In [1]: import numpy as np

In [2]: from numpy import linalg as LA

In [3]: np.set_printoptions(precision=3, suppress=True, linewidth=200)

In [4]: F = np.loadtxt("case9.csv", delimiter=",")

In [5]: F
Out[5]: 
array([[-0.204,  0.217, -1.359,  2.164,  0.984],
       [ 0.369, -0.826, -0.967, -1.247,  0.682],
       [ 1.08 , -0.759,  1.364,  2.035,  0.85 ],
       [ 0.345,  0.27 ,  0.739, -0.104,  0.033],
       [-1.603, -0.544, -2.905,  0.773,  0.568],
       [-3.166, -0.397,  1.69 , -2.712,  0.077],
       [-0.963,  2.787, -1.73 , -0.375, -1.167],
       [-1.416,  0.943,  3.635, -1.718,  0.785],
       [-0.909,  0.067,  0.956, -2.295, -1.615],
       [ 1.607, -0.128,  2.643,  3.127, -1.671],
       [-0.828, -0.832, -4.509,  0.123,  0.774],
       [ 0.87 ,  0.013,  0.959,  3.263,  0.904]])

In [6]: x = np.array([5, 8, 4, 6, 4])

In [7]: y = F @ x

In [8]: np.round(LA.pinv(F) @ F, 3) + 0
Out[8]: 
array([[1., 0., 0., 0., 0.],
       [0., 1., 0., 0., 0.],
       [0., 0., 1., 0., 0.],
       [0., 0., 0., 1., 0.],
       [0., 0., 0., 0., 1.]])

In [9]: rng = np.random.default_rng(70)

In [10]: y = y + 0.3 * rng.normal(size=12)

In [11]: y
Out[11]: array([ 12.175, -13.689,  20.666,   6.215, -16.656, -28.649,   3.782,   7.83 , -20.198,  29.411, -24.916,  31.939])

In [12]: c, *_ = LA.lstsq(F, y)

In [13]: np.round(F.T @ (y - F @ c), 3) + 0
Out[13]: array([0., 0., 0., 0., 0.])

In [14]: P = F @ LA.solve(F.T @ F, F.T)

In [15]: np.diag(P)
Out[15]: array([0.265, 0.238, 0.206, 0.034, 0.427, 0.67 , 0.805, 0.58 , 0.353, 0.694, 0.388, 0.34 ])

In [16]: np.round(LA.eigvalsh(P), 3) + 0
Out[16]: array([0., 0., 0., 0., 0., 0., 0., 1., 1., 1., 1., 1.])

In [17]: np.allclose(P @ P, P)
Out[17]: True

In [18]: C = F[[1, 0]].astype(float)

In [19]: for _ in range(5):
    ...:     labels = LA.norm(F[:, None] - C, axis=-1).argmin(axis=1)
    ...:     C = np.array([F[labels == j].mean(axis=0) for j in range(2)])
    ...: 

In [20]: labels
Out[20]: array([1, 0, 1, 0, 1, 0, 1, 0, 0, 1, 1, 1])

In [21]: np.abs(C[1] - C[0]).argmax()
Out[21]: np.int64(3)

In [22]: np.bincount(labels)
Out[22]: array([5, 7])

In [23]: C
Out[23]: 
array([[-0.955,  0.011,  1.211, -1.615, -0.008],
       [-0.006,  0.108, -0.791,  1.587,  0.177]])

In [24]: C[1] - C[0]
Out[24]: array([ 0.95 ,  0.096, -2.002,  3.202,  0.185])

In [25]: B = C / np.sqrt((C ** 2).mean(axis=1, keepdims=True))

In [26]: C - C.mean(axis=1, keepdims=True)
Out[26]: 
array([[-0.684,  0.283,  1.482, -1.344,  0.264],
       [-0.221, -0.107, -1.006,  1.372, -0.038]])

In [27]: LA.norm(B, axis=1)
Out[27]: array([2.236, 2.236])

In [28]: LA.matrix_rank(C - C.mean(axis=1, keepdims=True))
Out[28]: np.int64(2)
